$ ipython --no-banner

In [1]: import numpy as np

In [2]: np.set_printoptions(precision=2, suppress=True, linewidth=140)

In [3]: def rd(a):
   ...:     return np.round(a, 2) + 0
   ...: 

In [4]: X = np.load("dump.npy")

In [5]: X
Out[5]: 
array([[ 1,  0,  0,  0,  0,  0,  0,  0],
       [ 0,  2,  0,  0,  0,  0,  0,  0],
       [ 0,  0, -1,  0,  0,  0,  0,  0],
       [ 0,  0,  0,  2,  0,  0,  0,  0],
       [ 0,  0,  0,  0,  0,  0,  0,  0],
       [ 0,  0,  0,  0,  0,  1,  0,  0],
       [ 0,  0,  0,  0,  0,  0, -2,  0],
       [ 0,  0,  0,  0,  0,  0,  0, -2]])

In [6]: # rank 7

In [7]: rng = np.random.default_rng(3583)

In [8]: labels = rng.permutation(8)

In [9]: labels
Out[9]: array([5, 4, 6, 0, 3, 2, 7, 1])

In [10]: out = X[labels][:, labels]

In [11]: np.allclose(out, X)
Out[11]: False

In [12]: np.trace(out)
Out[12]: np.int64(1)

In [13]: rd(np.sort(np.abs(np.linalg.eigvals(out))))
Out[13]: array([0., 1., 1., 1., 2., 2., 2., 2.])

In [14]: np.all(np.linalg.eigvalsh(X) > 0)
Out[14]: np.False_

In [15]: np.linalg.cholesky(X)
LinAlgError: Matrix is not positive definite


In [16]: vals, evecs = np.linalg.eigh(X)

In [17]: x = np.array([4, -5, -3, -2, -3, -2, 1, 3])

In [18]: evecs * np.maximum(vals, 0) @ evecs.T
Out[18]: 
array([[1., 0., 0., 0., 0., 0., 0., 0.],
       [0., 2., 0., 0., 0., 0., 0., 0.],
       [0., 0., 0., 0., 0., 0., 0., 0.],
       [0., 0., 0., 2., 0., 0., 0., 0.],
       [0., 0., 0., 0., 0., 0., 0., 0.],
       [0., 0., 0., 0., 0., 1., 0., 0.],
       [0., 0., 0., 0., 0., 0., 0., 0.],
       [0., 0., 0., 0., 0., 0., 0., 0.]])

In [19]: evecs * np.abs(vals) @ evecs.T
Out[19]: 
array([[1., 0., 0., 0., 0., 0., 0., 0.],
       [0., 2., 0., 0., 0., 0., 0., 0.],
       [0., 0., 1., 0., 0., 0., 0., 0.],
       [0., 0., 0., 2., 0., 0., 0., 0.],
       [0., 0., 0., 0., 0., 0., 0., 0.],
       [0., 0., 0., 0., 0., 1., 0., 0.],
       [0., 0., 0., 0., 0., 0., 2., 0.],
       [0., 0., 0., 0., 0., 0., 0., 2.]])
